>>> import numpy as np
>>> np.set_printoptions(precision=2, suppress=True, linewidth=100)
>>> def tidy(a):
...     return np.round(a, 2) + 0
... 
>>> M = np.load("arr.npy")
>>> M
array([[ 0.,  0.,  0.,  0.,  0.,  0.,  0.,  0., -1.,  0.,  0.,  0., -1.,  0.],
       [ 0.,  0.,  0., -1.,  0., -1., -1., -1.,  0., -1., -1., -1.,  0.,  0.],
       [ 0.,  0.,  0.,  0., -1.,  0.,  0.,  0.,  0.,  0.,  0.,  0.,  0., -1.],
       [ 0., -1.,  0.,  0.,  0., -1., -1., -1.,  0., -1., -1., -1.,  0.,  0.],
       [ 0.,  0., -1.,  0.,  0.,  0.,  0.,  0.,  0.,  0.,  0.,  0.,  0., -1.],
       [ 0., -1.,  0., -1.,  0.,  0., -1., -1.,  0., -1., -1., -1.,  0.,  0.],
       [ 0., -1.,  0., -1.,  0., -1.,  0., -1.,  0., -1., -1., -1.,  0.,  0.],
       [ 0., -1.,  0., -1.,  0., -1., -1.,  0.,  0., -1., -1., -1.,  0.,  0.],
       [-1.,  0.,  0.,  0.,  0.,  0.,  0.,  0.,  0.,  0.,  0.,  0., -1.,  0.],
       [ 0., -1.,  0., -1.,  0., -1., -1., -1.,  0.,  0., -1., -1.,  0.,  0.],
       [ 0., -1.,  0., -1.,  0., -1., -1., -1.,  0., -1.,  0., -1.,  0.,  0.],
       [ 0., -1.,  0., -1.,  0., -1., -1., -1.,  0., -1., -1.,  0.,  0.,  0.],
       [-1.,  0.,  0.,  0.,  0.,  0.,  0.,  0., -1.,  0.,  0.,  0.,  0.,  0.],
       [ 0.,  0., -1.,  0., -1.,  0.,  0.,  0.,  0.,  0.,  0.,  0.,  0.,  0.]])
>>> # 3 groups of indices that never mix
>>> [round(float(np.linalg.det(M[:i, :i])), 2) + 0 for i in range(1, 15)]
[0.0, 0.0, 0.0, 0.0, 0.0, 0.0, 0.0, 0.0, -4.0, -5.0, -6.0, -7.0, -14.0, -28.0]
>>> np.unravel_index(np.abs(M).argmax(), M.shape)
(np.int64(0), np.int64(8))
>>> M.shape
(14, 14)
>>> tidy(M.mean(axis=0))
array([-0.14, -0.5 , -0.14, -0.5 , -0.14, -0.5 , -0.5 , -0.5 , -0.14, -0.5 , -0.5 , -0.5 , -0.14,
       -0.14])
>>> np.count_nonzero(M)
np.int64(68)
>>> np.abs(M).max()
np.float64(1.0)
>>> f = np.array([0, 3, 2, 2, 3, 1, 0, 2, 1, 3, 0, 3, 0, 0])
>>> B = M + np.outer(f, np.eye(14)[12])
>>> np.linalg.matrix_rank(B - M)
np.int64(1)
>>> Q, R = np.linalg.qr(M)
>>> tidy(np.trace(Q @ Q.T))
np.float64(14.0)
>>> np.allclose(R.T @ R, M.T @ M)
True
>>> w, V = np.linalg.eigh(M)
>>> tidy(np.linalg.svd(M, compute_uv=False))
array([7., 2., 2., 1., 1., 1., 1., 1., 1., 1., 1., 1., 1., 1.])
>>> tidy(w)
array([-7., -2., -2.,  1.,  1.,  1.,  1.,  1.,  1.,  1.,  1.,  1.,  1.,  1.])
>>> J = np.load("m.npy")
>>> J
array([[4., 3., 3., 0., 0., 0., 0., 3., 0., 3.],
       [3., 4., 3., 0., 0., 0., 0., 3., 0., 3.],
       [3., 3., 4., 0., 0., 0., 0., 3., 0., 3.],
       [0., 0., 0., 4., 0., 0., 0., 0., 3., 0.],
       [0., 0., 0., 0., 4., 3., 3., 0., 0., 0.],
       [0., 0., 0., 0., 3., 4., 3., 0., 0., 0.],
       [0., 0., 0., 0., 3., 3., 4., 0., 0., 0.],
       [3., 3., 3., 0., 0., 0., 0., 4., 0., 3.],
       [0., 0., 0., 3., 0., 0., 0., 0., 4., 0.],
       [3., 3., 3., 0., 0., 0., 0., 3., 0., 4.]])
>>> # symmetric
>>> x = np.ones(10)
>>> for _ in range(5):
...     x = J @ x
...     x /= np.linalg.norm(x)
...     print(round(x @ J @ x, 2))
... 
14.4
15.38
15.77
15.91
15.97
>>> tidy(x)
array([0.45, 0.45, 0.45, 0.01, 0.04, 0.04, 0.04, 0.45, 0.01, 0.45])
>>> K = np.load("layer17.npy")
>>> K
array([[0, 0, 0, 0, 0, 0, 0, 1, 0, 0, 0],
       [0, 0, 0, 0, 0, 0, 0, 0, 0, 1, 0],
       [0, 0, 0, 0, 0, 0, 0, 0, 0, 0, 0],
       [0, 0, 0, 0, 0, 0, 1, 0, 0, 0, 1],
       [0, 0, 0, 0, 0, 0, 0, 0, 0, 0, 1],
       [0, 0, 0, 0, 0, 0, 0, 0, 0, 0, 0],
       [0, 0, 0, 1, 0, 0, 0, 1, 0, 0, 0],
       [1, 0, 0, 0, 0, 0, 1, 0, 1, 0, 0],
       [0, 0, 0, 0, 0, 0, 0, 1, 0, 0, 1],
       [0, 1, 0, 0, 0, 0, 0, 0, 0, 0, 0],
       [0, 0, 0, 1, 1, 0, 0, 0, 1, 0, 0]])
>>> # 4 groups of indices that never mix
>>> np.trace(K @ K @ K) // 6
np.int64(0)
>>> K @ K
array([[1, 0, 0, 0, 0, 0, 1, 0, 1, 0, 0],
       [0, 1, 0, 0, 0, 0, 0, 0, 0, 0, 0],
       [0, 0, 0, 0, 0, 0, 0, 0, 0, 0, 0],
       [0, 0, 0, 2, 1, 0, 0, 1, 1, 0, 0],
       [0, 0, 0, 1, 1, 0, 0, 0, 1, 0, 0],
       [0, 0, 0, 0, 0, 0, 0, 0, 0, 0, 0],
       [1, 0, 0, 0, 0, 0, 2, 0, 1, 0, 1],
       [0, 0, 0, 1, 0, 0, 0, 3, 0, 0, 1],
       [1, 0, 0, 1, 1, 0, 1, 0, 2, 0, 0],
       [0, 0, 0, 0, 0, 0, 0, 0, 0, 1, 0],
       [0, 0, 0, 0, 0, 0, 1, 1, 0, 0, 3]])
>>> L = np.diag(K.sum(axis=1)) - K
>>> round(np.linalg.det(L[1:, 1:]))
0
>>> tidy(np.linalg.eigvalsh(L))
array([0.  , 0.  , 0.  , 0.  , 0.52, 1.  , 1.59, 2.  , 2.31, 4.17, 4.41])
>>> (np.linalg.eigvalsh(L) < 1e-8).sum()
np.int64(4)
